% ipython --no-banner

In [1]: import numpy as np

In [2]: import numpy.linalg as la

In [3]: np.set_printoptions(precision=3, suppress=True, linewidth=160)

In [4]: X = np.load("arr.npy")

In [5]: X
Out[5]: 
array([[0, 0, 0, 1, 0, 0, 0, 0, 0, 0, 0, 0],
       [0, 0, 0, 0, 0, 0, 0, 0, 0, 1, 0, 0],
       [0, 0, 0, 0, 0, 0, 0, 0, 0, 0, 1, 0],
       [0, 0, 0, 0, 0, 1, 0, 0, 0, 0, 0, 0],
       [1, 0, 0, 0, 0, 0, 0, 0, 0, 0, 0, 0],
       [0, 0, 0, 0, 0, 0, 0, 0, 0, 0, 0, 1],
       [0, 0, 0, 0, 0, 0, 1, 0, 0, 0, 0, 0],
       [0, 0, 0, 0, 0, 0, 0, 1, 0, 0, 0, 0],
       [0, 0, 0, 0, 1, 0, 0, 0, 0, 0, 0, 0],
       [0, 0, 0, 0, 0, 0, 0, 0, 1, 0, 0, 0],
       [0, 1, 0, 0, 0, 0, 0, 0, 0, 0, 0, 0],
       [0, 0, 1, 0, 0, 0, 0, 0, 0, 0, 0, 0]])

In [6]: vec = np.array([3, 2, 3, 8, 8, 0, 7, 0, -7, 1, -2, -1])

In [7]: a = np.maximum(X @ vec, 0)

In [8]: np.maximum(X @ vec, 0) - np.maximum(-X @ vec, 0)
Out[8]: array([ 8,  1, -2,  0,  3, -1,  7,  0,  8, -7,  2,  3])

In [9]: a
Out[9]: array([8, 1, 0, 0, 3, 0, 7, 0, 8, 0, 2, 3])

In [10]: np.flatnonzero(a > 1e-9)
Out[10]: array([ 0,  1,  4,  6,  8, 10, 11])

In [11]: X.T @ a
Out[11]: array([3, 2, 3, 8, 8, 0, 7, 0, 0, 1, 0, 0])

In [12]: np.tanh(X @ vec)
Out[12]: array([ 1.   ,  0.762, -0.964,  0.   ,  0.995, -0.762,  1.   ,  0.   ,  1.   , -1.   ,  0.964,  0.995])

In [13]: print(la.svd(X, compute_uv=False))
[1. 1. 1. 1. 1. 1. 1. 1. 1. 1. 1. 1.]

In [14]: la.pinv(X)
Out[14]: 
array([[0., 0., 0., 0., 1., 0., 0., 0., 0., 0., 0., 0.],
       [0., 0., 0., 0., 0., 0., 0., 0., 0., 0., 1., 0.],
       [0., 0., 0., 0., 0., 0., 0., 0., 0., 0., 0., 1.],
       [1., 0., 0., 0., 0., 0., 0., 0., 0., 0., 0., 0.],
       [0., 0., 0., 0., 0., 0., 0., 0., 1., 0., 0., 0.],
       [0., 0., 0., 1., 0., 0., 0., 0., 0., 0., 0., 0.],
       [0., 0., 0., 0., 0., 0., 1., 0., 0., 0., 0., 0.],
       [0., 0., 0., 0., 0., 0., 0., 1., 0., 0., 0., 0.],
       [0., 0., 0., 0., 0., 0., 0., 0., 0., 1., 0., 0.],
       [0., 1., 0., 0., 0., 0., 0., 0., 0., 0., 0., 0.],
       [0., 0., 1., 0., 0., 0., 0., 0., 0., 0., 0., 0.],
       [0., 0., 0., 0., 0., 1., 0., 0., 0., 0., 0., 0.]])

In [15]: gram = X.T @ X

In [16]: np.diag(gram)
Out[16]: array([1, 1, 1, 1, 1, 1, 1, 1, 1, 1, 1, 1])

In [17]: la.svd(X, compute_uv=False) ** 2
Out[17]: array([1., 1., 1., 1., 1., 1., 1., 1., 1., 1., 1., 1.])

In [18]: np.allclose(gram, gram.T)
Out[18]: True

In [19]: vec = np.array([3, -4, 2, 1, -1, -3, -2, 1, 5, -2, 4, 5])

In [20]: np.abs(la.eigvals(X))
Out[20]: array([1., 1., 1., 1., 1., 1., 1., 1., 1., 1., 1., 1.])

In [21]: np.sort(np.abs(np.degrees(np.angle(la.eigvals(X)))))
Out[21]: array([  0.,   0.,   0.,  36.,  36.,  72.,  72., 108., 108., 144., 144., 180.])

In [22]: round(la.det(X), 3)
Out[22]: np.float64(-1.0)

In [23]: 12 - la.matrix_rank(X - np.eye(12), tol=1e-8)
Out[23]: np.int64(3)

In [24]: [p for p in range(1, 25) if np.allclose(la.matrix_power(X, p), np.eye(12))]
Out[24]: [10, 20]

In [25]: np.round(la.norm(vec), 3), round(float(la.norm(X @ vec)), 3)
Out[25]: (np.float64(10.724), 10.724)

In [26]: W0 = np.array([[-0.5, 1.0, 0.9, 0.1, 9.0, -0.7, -0.7, 0.1, 0.1, -0.7],
    ...:     [1.3, 1.9, 1.6, 0.9, -17.0, 1.3, 0.5, 1.3, -1.4, 0.6],
    ...:     [1.3, -1.2, -0.1, -0.6, -11.0, -1.2, -0.2, -0.5, 0.2, 0.2],
    ...:     [0.7, 0.7, -0.8, -0.3, -7.0, -1.0, -0.4, -0.1, -0.2, -0.6],
    ...:     [0.5, 1.6, -0.2, -1.9, 6.0, -0.8, 1.8, -2.0, -1.3, 0.4]])

In [27]: W0
Out[27]: 
array([[ -0.5,   1. ,   0.9,   0.1,   9. ,  -0.7,  -0.7,   0.1,   0.1,  -0.7],
       [  1.3,   1.9,   1.6,   0.9, -17. ,   1.3,   0.5,   1.3,  -1.4,   0.6],
       [  1.3,  -1.2,  -0.1,  -0.6, -11. ,  -1.2,  -0.2,  -0.5,   0.2,   0.2],
       [  0.7,   0.7,  -0.8,  -0.3,  -7. ,  -1. ,  -0.4,  -0.1,  -0.2,  -0.6],
       [  0.5,   1.6,  -0.2,  -1.9,   6. ,  -0.8,   1.8,  -2. ,  -1.3,   0.4]])

In [28]: gram = W0.T @ W0

In [29]: la.matrix_rank(gram)
Out[29]: np.int64(5)

In [30]: np.allclose(gram, gram.T)
Out[30]: True

In [31]: print((W0 @ W0.T).shape)
(5, 5)
